% python3 -q
>>> import numpy as np
>>> import numpy.linalg as la
>>> np.set_printoptions(precision=2, suppress=True, linewidth=140)
>>> data = np.loadtxt("mat.csv", delimiter=",")
>>> data
array([[ 0., -3., -1.,  2.,  0.],
       [-3.,  0.,  0.,  0.,  0.],
       [-1.,  0.,  0.,  0.,  0.],
       [ 2.,  0.,  0.,  0.,  0.],
       [ 0.,  0.,  0.,  0.,  0.]])
>>> # equal to its transpose
>>> np.all(la.eigvalsh(data) > 0)
np.False_
>>> rk = la.matrix_rank(data)
>>> rk
np.int64(2)
>>> N = la.svd(data)[2][rk:].T
>>> [int(la.matrix_rank(data[:i])) for i in range(1, len(data) + 1)]
[1, 2, 2, 2, 2]
>>> N @ N.T
array([[ 0.  ,  0.  ,  0.  ,  0.  ,  0.  ],
       [ 0.  ,  0.36, -0.21,  0.43,  0.  ],
       [ 0.  , -0.21,  0.93,  0.14,  0.  ],
       [ 0.  ,  0.43,  0.14,  0.71,  0.  ],
       [ 0.  ,  0.  ,  0.  ,  0.  ,  1.  ]])
>>> np.allclose(data @ N, 0)
True
>>> [int(la.matrix_rank(data[:, :j + 1])) for j in range(5)]
[1, 2, 2, 2, 2]
>>> np.kron(np.eye(2, dtype=int), data)
array([[ 0., -3., -1.,  2.,  0.,  0., -0., -0.,  0.,  0.],
       [-3.,  0.,  0.,  0.,  0., -0.,  0.,  0.,  0.,  0.],
       [-1.,  0.,  0.,  0.,  0., -0.,  0.,  0.,  0.,  0.],
       [ 2.,  0.,  0.,  0.,  0.,  0.,  0.,  0.,  0.,  0.],
       [ 0.,  0.,  0.,  0.,  0.,  0.,  0.,  0.,  0.,  0.],
       [ 0., -0., -0.,  0.,  0.,  0., -3., -1.,  2.,  0.],
       [-0.,  0.,  0.,  0.,  0., -3.,  0.,  0.,  0.,  0.],
       [-0.,  0.,  0.,  0.,  0., -1.,  0.,  0.,  0.,  0.],
       [ 0.,  0.,  0.,  0.,  0.,  2.,  0.,  0.,  0.,  0.],
       [ 0.,  0.,  0.,  0.,  0.,  0.,  0.,  0.,  0.,  0.]])
>>> round(float(la.eigvals(data).sum().real), 2)
0.0
>>> np.round(la.det(2 * data), 2), round(la.det(data), 2)
(np.float64(0.0), np.float64(0.0))
>>> round(la.det(data[::-1]), 2)
np.float64(0.0)
>>> np.poly(data)
array([  1.,   0., -14.,   0.,   0.,   0.])
>>> w, V = la.eigh(data)
>>> np.unique(w.round(6) + 0, return_counts=True)[1]
array([1, 3, 1])
>>> np.abs(V[:, -1]).round(6).argmax()
np.int64(0)
>>> w.sum(), np.trace(data)
(np.float64(0.0), np.float64(0.0))
>>> np.abs(V[:, -1])
array([0.71, 0.57, 0.19, 0.38, 0.  ])
>>> np.round(V.T @ data @ V, 2) + 0
array([[-3.74,  0.  ,  0.  ,  0.  ,  0.  ],
       [ 0.  ,  0.  ,  0.  ,  0.  ,  0.  ],
       [ 0.  ,  0.  ,  0.  ,  0.  ,  0.  ],
       [ 0.  ,  0.  ,  0.  ,  0.  ,  0.  ],
       [ 0.  ,  0.  ,  0.  ,  0.  ,  3.74]])
>>> np.round(V.T @ V, 2) + 0
array([[1., 0., 0., 0., 0.],
       [0., 1., 0., 0., 0.],
       [0., 0., 1., 0., 0.],
       [0., 0., 0., 1., 0.],
       [0., 0., 0., 0., 1.]])
>>> np.round(la.eigvalsh(data @ data), 2) + 0
array([ 0.,  0.,  0., 14., 14.])
>>> feats = np.array([[0.0, 1.0, 1.0], [1.0, 0.0, 1.0], [1.0, 1.0, 0.0]])
>>> # equal to its transpose
>>> P = np.triu(np.array([[-4, -5, 1], [-4, -1, -4], [0, -2, 4]]), 1) + np.eye(3)
>>> other = P @ feats @ la.inv(P)
>>> P @ feats - feats @ P
array([[-4.,  1., -1.],
       [-4.,  1., -1.],
       [ 0.,  5.,  3.]])
>>> other
array([[ -4., -18., -72.],
       [ -3., -19., -72.],
       [  1.,   6.,  23.]])
>>> round(la.norm(feats, 1), 2), np.round(la.norm(feats, np.inf), 2)
(np.float64(2.0), np.float64(2.0))
>>> la.norm(feats, axis=1).argmax()
np.int64(0)
>>> round(la.norm(feats) ** 2 / la.norm(feats, 2) ** 2, 2)
np.float64(1.5)
>>> feats[1] @ feats[2]
np.float64(1.0)
>>> la.norm(feats, axis=0)
array([1.41, 1.41, 1.41])
>>> round(float(la.norm(feats[1] - feats[2])), 2)
1.41
>>> other = la.inv(feats)
>>> other
array([[-0.5,  0.5,  0.5],
       [ 0.5, -0.5,  0.5],
       [ 0.5,  0.5, -0.5]])
>>> (np.abs(other) > 1e-9).astype(int)
array([[1, 1, 1],
       [1, 1, 1],
       [1, 1, 1]])
>>> np.allclose(other, feats.T)
False
>>> la.det(feats) * other
array([[-1.,  1.,  1.],
       [ 1., -1.,  1.],
       [ 1.,  1., -1.]])
>>> round(la.slogdet(feats)[0], 2)
np.float64(1.0)
>>> la.inv(other)
array([[-0.,  1.,  1.],
       [ 1.,  0.,  1.],
       [ 1.,  1.,  0.]])
>>> [round(float(la.det(feats[:i, :i])), 2) + 0 for i in range(1, 4)]
[0.0, -1.0, 2.0]
>>> np.all(la.eigvalsh(feats) > 0)
np.False_
>>> (feats @ feats)[0]
array([2., 1., 1.])
>>> feats @ np.ones(3)
array([2., 2., 2.])
>>> E = np.load("test14.npy")
>>> E
array([[-11.78,  14.55,  -7.04],
       [-13.06,  12.57,  -8.45],
       [ -8.59, -15.19,  -9.78],
       [-14.88,  -3.66, -12.86],
       [  5.94, -19.04,   1.45],
       [ -0.94,  19.78,   2.79],
       [-15.36,   5.4 , -11.62],
       [-15.44,   4.69, -11.82],
       [ -7.33, -16.31,  -8.95],
       [-15.13,  -2.43, -12.85],
       [-10.36, -13.21, -10.87],
       [  5.39, -19.24,   0.96],
       [ 10.41, -16.12,   5.63],
       [ 12.56, -13.41,   7.89],
       [ 14.75,  -8.38,  10.59],
       [-11.45,  14.97,  -6.69],
       [ 11.49, -14.92,   6.73],
       [ -3.48, -18.69,  -6.22],
       [-15.09,  -2.66, -12.85],
       [ -5.15,  19.31,  -0.75],
       [  5.99, -19.03,   1.48],
       [ 15.56,  -2.67,  12.28],
       [ -9.76,  16.73,  -4.99],
       [-14.75,   8.38, -10.59],
       [ 15.55,  -3.09,  12.19],
       [ 15.14,  -6.71,  11.21]])
>>> # looks like rank 2
>>> Xs = E - E.mean(axis=1)
Traceback (most recent call last):
  File "<python-input-53>", line 1, in <module>
    Xs = E - E.mean(axis=1)
         ~~^~~~~~~~~~~~~~~~
ValueError: operands could not be broadcast together with shapes (26,3) (26,) 
>>> Xs = E - E.mean(axis=0)
>>> left, sigma, vt = la.svd(Xs, full_matrices=False)
>>> (np.sign(left[:, 0]) == np.sign(left[0, 0])).astype(int)
array([1, 1, 0, 1, 0, 1, 1, 1, 0, 1, 1, 0, 0, 0, 0, 1, 0, 0, 1, 1, 0, 0, 1, 1, 0, 0])
>>> np.abs(vt[0]).argmax()
np.int64(0)
>>> round(float((sigma ** 2).sum() ** 2 / (sigma ** 4).sum()), 2)
1.74
>>> np.round(sigma ** 2 / (sigma ** 2).sum(), 2) + 0
array([0.69, 0.31, 0.  ])
>>> vt[0] * np.sign(vt[0, np.abs(vt[0]).argmax()])
array([ 0.66, -0.62,  0.43])
>>> np.abs(left[:, 0]).argmax()
np.int64(13)
>>> sigma.round(2) + 0
array([82.68, 55.1 ,  0.  ])
